$ python -q
>>> import numpy as np
>>> from numpy import linalg as LA
>>> np.set_printoptions(precision=2, suppress=True, linewidth=140)
>>> X = np.load("layer18.npy")
>>> X
array([[-1.,  1.,  0.,  0.],
       [ 0., -1.,  1.,  0.],
       [ 0.,  0., -1.,  1.],
       [ 0.,  0.,  0., -1.]])
>>> Q, R = LA.qr(X)
>>> R
array([[-1.,  1.,  0.,  0.],
       [ 0., -1.,  1.,  0.],
       [ 0.,  0., -1.,  1.],
       [ 0.,  0.,  0., -1.]])
>>> np.allclose(R.T @ R, X.T @ X)
True
>>> Q.T @ Q
array([[1., 0., 0., 0.],
       [0., 1., 0., 0.],
       [0., 0., 1., 0.],
       [0., 0., 0., 1.]])
>>> np.trace(Q @ Q.T)
np.float64(4.0)
>>> np.abs(np.diag(R))
array([1., 1., 1., 1.])
>>> Q @ R
array([[-1.,  1.,  0.,  0.],
       [ 0., -1.,  1.,  0.],
       [ 0.,  0., -1.,  1.],
       [ 0.,  0.,  0., -1.]])
>>> def softmax(z):
...     e = np.exp(z - z.max(axis=-1, keepdims=True))
...     return e / e.sum(axis=-1, keepdims=True)
... 
>>> softmax(R).sum(axis=1)
array([1., 1., 1., 1.])
>>> softmax(R[1])
array([0.2 , 0.07, 0.53, 0.2 ])
>>> att = R @ R.T / np.sqrt(4)
>>> softmax(att)[1] @ R
array([-0.12, -0.43,  0.43, -0.08])
>>> arr = np.array([[-2.0, 0.0], [0.0, 0.0]])
>>> arr[0] @ arr[1]
np.float64(0.0)
>>> np.round(LA.norm(arr[0], 1), 2), round(float(LA.norm(arr[0], np.inf)), 2)
(np.float64(2.0), 2.0)
>>> LA.norm(arr, axis=0)
array([2., 0.])
>>> np.round(LA.norm(arr, 1), 2), np.round(LA.norm(arr, np.inf), 2)
(np.float64(2.0), np.float64(2.0))
>>> LA.norm(arr, axis=1).argmax()
np.int64(0)
>>> np.round(LA.det(arr), 2)
np.float64(0.0)
>>> (LA.matrix_power((arr != 0) + (arr.T != 0) + np.eye(2), 2) > 0).astype(int)
array([[1, 0],
       [0, 1]])
>>> (arr != 0).astype(int)
array([[1, 0],
       [0, 0]])
>>> W0 = np.load("out2.npy")
>>> W0
array([[ 0.51, -0.37, -0.25,  0.21, -0.08],
       [-0.37,  0.55, -0.27, -0.19,  0.06],
       [-0.25, -0.27,  0.83, -0.05,  0.04],
       [ 0.21, -0.19, -0.05,  0.09, -0.04],
       [-0.08,  0.06,  0.04, -0.04,  0.01]])
>>> rng = np.random.default_rng(21)
>>> z = rng.permutation(5)
>>> z
array([0, 1, 3, 4, 2])
>>> A2 = W0[z][:, z]
>>> np.allclose(A2, W0)
False
>>> np.trace(A2)
np.float64(2.0)
>>> np.round(np.sort(np.abs(LA.eigvals(A2))), 2) + 0
array([0., 0., 0., 1., 1.])
>>> softmax(W0[0])
array([0.31, 0.13, 0.15, 0.23, 0.17])
>>> softmax(W0).sum(axis=1)
array([1., 1., 1., 1., 1.])
>>> att = W0 @ W0.T / np.sqrt(5)
>>> softmax(att + np.triu(np.full(att.shape, -np.inf), 1))
array([[1.  , 0.  , 0.  , 0.  , 0.  ],
       [0.4 , 0.6 , 0.  , 0.  , 0.  ],
       [0.28, 0.27, 0.45, 0.  , 0.  ],
       [0.27, 0.23, 0.24, 0.26, 0.  ],
       [0.19, 0.21, 0.2 , 0.2 , 0.2 ]])
>>> softmax(att)
array([[0.25, 0.17, 0.18, 0.22, 0.19],
       [0.17, 0.26, 0.18, 0.19, 0.21],
       [0.17, 0.17, 0.28, 0.19, 0.19],
       [0.22, 0.18, 0.19, 0.21, 0.2 ],
       [0.19, 0.21, 0.2 , 0.2 , 0.2 ]])
>>> round(LA.det(W0), 2)
np.float64(0.0)
>>> W0 @ W0
array([[ 0.51, -0.37, -0.25,  0.21, -0.08],
       [-0.37,  0.55, -0.27, -0.19,  0.06],
       [-0.25, -0.27,  0.83, -0.05,  0.04],
       [ 0.21, -0.19, -0.05,  0.09, -0.04],
       [-0.08,  0.06,  0.04, -0.04,  0.01]])
>>> (W0 + W0.T) / 2
array([[ 0.51, -0.37, -0.25,  0.21, -0.08],
       [-0.37,  0.55, -0.27, -0.19,  0.06],
       [-0.25, -0.27,  0.83, -0.05,  0.04],
       [ 0.21, -0.19, -0.05,  0.09, -0.04],
       [-0.08,  0.06,  0.04, -0.04,  0.01]])
>>> ev, evecs = LA.eigh(W0)
>>> x0 = np.array([0, 1, -1, -3, 2])
>>> evecs * np.maximum(ev, 0) @ evecs.T
array([[ 0.51, -0.37, -0.25,  0.21, -0.08],
       [-0.37,  0.55, -0.27, -0.19,  0.06],
       [-0.25, -0.27,  0.83, -0.05,  0.04],
       [ 0.21, -0.19, -0.05,  0.09, -0.04],
       [-0.08,  0.06,  0.04, -0.04,  0.01]])
>>> np.round(np.abs(W0).sum(axis=1).max(), 2), np.abs(ev).max()
(np.float64(1.44), np.float64(1.0))
>>> evecs * np.abs(ev) @ evecs.T
array([[ 0.51, -0.37, -0.25,  0.21, -0.08],
       [-0.37,  0.55, -0.27, -0.19,  0.06],
       [-0.25, -0.27,  0.83, -0.05,  0.04],
       [ 0.21, -0.19, -0.05,  0.09, -0.04],
       [-0.08,  0.06,  0.04, -0.04,  0.01]])
>>> round(float(x0 @ W0 @ x0), 2)
4.17
>>> F = np.loadtxt("sample9.csv", delimiter=",")
>>> F
array([[ 5.,  4.,  5.,  0.],
       [ 9.,  8., 10.,  4.],
       [14.,  8., 15.,  8.],
       [19., 13., 18.,  8.],
       [23., 15., 18., 13.],
       [24., 16., 18., 17.],
       [25., 17., 21., 19.],
       [26., 18., 24., 21.],
       [27., 19., 24., 25.],
       [27., 19., 26., 30.],
       [29., 21., 30., 31.],
       [29., 26., 31., 35.],
       [31., 29., 34., 37.],
       [35., 31., 37., 41.],
       [38., 31., 39., 45.],
       [43., 33., 40., 47.],
       [44., 33., 41., 49.],
       [45., 37., 45., 52.],
       [45., 41., 47., 55.],
       [47., 46., 49., 59.],
       [52., 50., 50., 59.],
       [53., 50., 50., 62.],
       [56., 53., 55., 67.],
       [57., 53., 59., 68.]])
>>> z = F[:, 1] > np.median(F[:, 1])
>>> u = F[z].mean(axis=0) - F[~z].mean(axis=0)
>>> np.argsort(-np.abs(u).round(6), kind="stable")
array([3, 2, 1, 0])
>>> z.astype(int)
array([0, 0, 0, 0, 0, 0, 0, 0, 0, 0, 0, 0, 1, 1, 1, 1, 1, 1, 1, 1, 1, 1, 1, 1])
>>> (((F - F.mean(axis=0)) @ u > 0) == z).mean()
np.float64(1.0)
>>> Ac = F - F.mean(axis=0)
>>> U, s, vt = LA.svd(Ac, full_matrices=False)
>>> LA.matrix_rank(Ac)
np.int64(4)
>>> vt[0] * np.sign(vt[0, np.abs(vt[0]).argmax()])
array([0.44, 0.45, 0.45, 0.63])
>>> np.searchsorted(np.cumsum(s ** 2) / (s ** 2).sum(), 0.9) + 1
np.int64(1)
>>> np.abs(vt[-1])
array([0.17, 0.12, 0.88, 0.42])
>>> x0 = np.array([0, 1, 1, 1])
>>> target = F @ x0
>>> np.round(LA.lstsq(F, target)[0], 2) + 0
array([0., 1., 1., 1.])
>>> np.round(LA.solve(F.T @ F, F.T @ target), 2) + 0
array([0., 1., 1., 1.])
>>> target = target + 0.3 * rng.normal(size=24)
>>> target
array([  9.51,  21.99,  30.76,  38.76,  45.68,  50.93,  57.25,  63.18,  68.19,  74.49,  81.53,  92.47, 100.29, 109.65, 115.36, 119.69,
       123.39, 134.19, 143.06, 153.75, 159.  , 161.96, 175.27, 180.04])
>>> coef, *_ = LA.lstsq(F, target)
>>> coef.round()
array([-0.,  1.,  1.,  1.])
>>> np.round(LA.norm(target - F @ coef), 2)
np.float64(1.48)
>>> J = np.load("arr.npy")
>>> J
array([[ 1.54,  1.54,  1.12],
       [ 0.88,  0.88,  0.64],
       [-1.1 , -1.1 , -0.8 ]])
>>> U, s, vt = LA.svd(J)
>>> evecs = vt[:(s > 1e-8).sum()]
>>> x0 = J[2] + 5 * J[0] + rng.integers(2) * np.eye(3)[1]
>>> x0
array([6.6, 7.6, 4.8])
>>> LA.matrix_rank(np.vstack([J, x0]))
np.int64(2)
>>> np.diag(evecs.T @ evecs)
array([0.4 , 0.4 , 0.21])
>>> np.allclose(evecs.T @ evecs @ x0, x0)
False
>>> E = np.array([[1.0, -4.0, 4.0], [0.0, 2.0, 2.0], [0.0, 4.0, 5.0]])
>>> u = np.array([5, 0])
>>> np.cross(E[1, :3], E[0, :3])
array([16.,  2., -2.])
>>> np.polyval(u, E[1])
array([ 0., 10., 10.])
>>> U, s, vt = LA.svd(E)
>>> np.argmax(s[:-1] / (s[1:] + 1e-6)) + 1
np.int64(2)
>>> s
array([7.05, 5.68, 0.05])
>>> A2 = U[:, :2] @ np.diag(s[:2]) @ vt[:2]
>>> LA.matrix_rank(E, rtol=0.05)
np.int64(2)
>>> np.round(LA.norm(E - A2, 2), 2), round(s[2], 2)
(np.float64(0.05), np.float64(0.05))
>>> A2
array([[ 1.  , -4.  ,  4.  ],
       [-0.04,  1.99,  2.01],
       [ 0.02,  4.  ,  5.  ]])
>>> M = np.array([[-1, -2], [0, 2]])
>>> M
array([[-1, -2],
       [ 0,  2]])
>>> x0 = np.array([-3, -1])
>>> h1 = np.maximum(M @ x0, 0)
>>> np.maximum(M @ (3 * x0), 0)
array([15,  0])
>>> np.flatnonzero(h1 > 1e-9)
array([0])
>>> np.tanh(M @ x0)
array([ 1.  , -0.96])
>>> M * (h1 > 1e-9)[:, None]
array([[-1, -2],
       [ 0,  0]])
>>> np.maximum(M @ x0, 0) - np.maximum(-M @ x0, 0)
array([ 5, -2])
>>> h1
array([5, 0])
>>> U, s, vt = LA.svd(M, full_matrices=False)
>>> np.abs(vt[0])
array([0.26, 0.97])
>>> np.abs(U[:, 0]).round(6).argmax()
np.int64(0)
>>> (s > 1e-8).sum()
np.int64(2)
>>> np.cumsum(s ** 2) / np.sum(s ** 2)
array([0.95, 1.  ])
>>> np.round(U.T @ M @ vt.T, 2) + 0
array([[2.92, 0.  ],
       [0.  , 0.68]])
>>> s
array([2.92, 0.68])
>>> Q, R = LA.qr(M)
>>> np.allclose(R.T @ R, M.T @ M)
True
>>> R
array([[-1., -2.],
       [ 0.,  2.]])
>>> np.abs(np.diag(R))
array([1., 2.])
>>> Q
array([[ 1.,  0.],
       [-0.,  1.]])
>>> Q.T @ Q
array([[1., 0.],
       [0., 1.]])
>>> round(LA.det(R.T), 2)
np.float64(-2.0)
>>> np.poly(R)
array([ 1., -1., -2.])
>>> LA.eigvals(R)
array([-1.,  2.])
>>> np.einsum("ij,ji->", R, R)
np.float64(5.0)
>>> A2 = np.array([[-3, 3, -1, 1, 2],
...     [4, -3, 5, 3, -1],
...     [4, -2, 2, -3, 1],
...     [-3, 2, 3, 0, 5],
...     [0, 4, -1, 5, 0]])
>>> m1 = np.triu(A2, 1)
>>> m1
array([[ 0,  3, -1,  1,  2],
       [ 0,  0,  5,  3, -1],
       [ 0,  0,  0, -3,  1],
       [ 0,  0,  0,  0,  5],
       [ 0,  0,  0,  0,  0]])
>>> cov = m1.T @ m1
>>> np.trace(cov), (m1 ** 2).sum()
(np.int64(85), np.int64(85))
>>> cov
array([[ 0,  0,  0,  0,  0],
       [ 0,  9, -3,  3,  6],
       [ 0, -3, 26, 14, -7],
       [ 0,  3, 14, 19, -4],
       [ 0,  6, -7, -4, 31]])
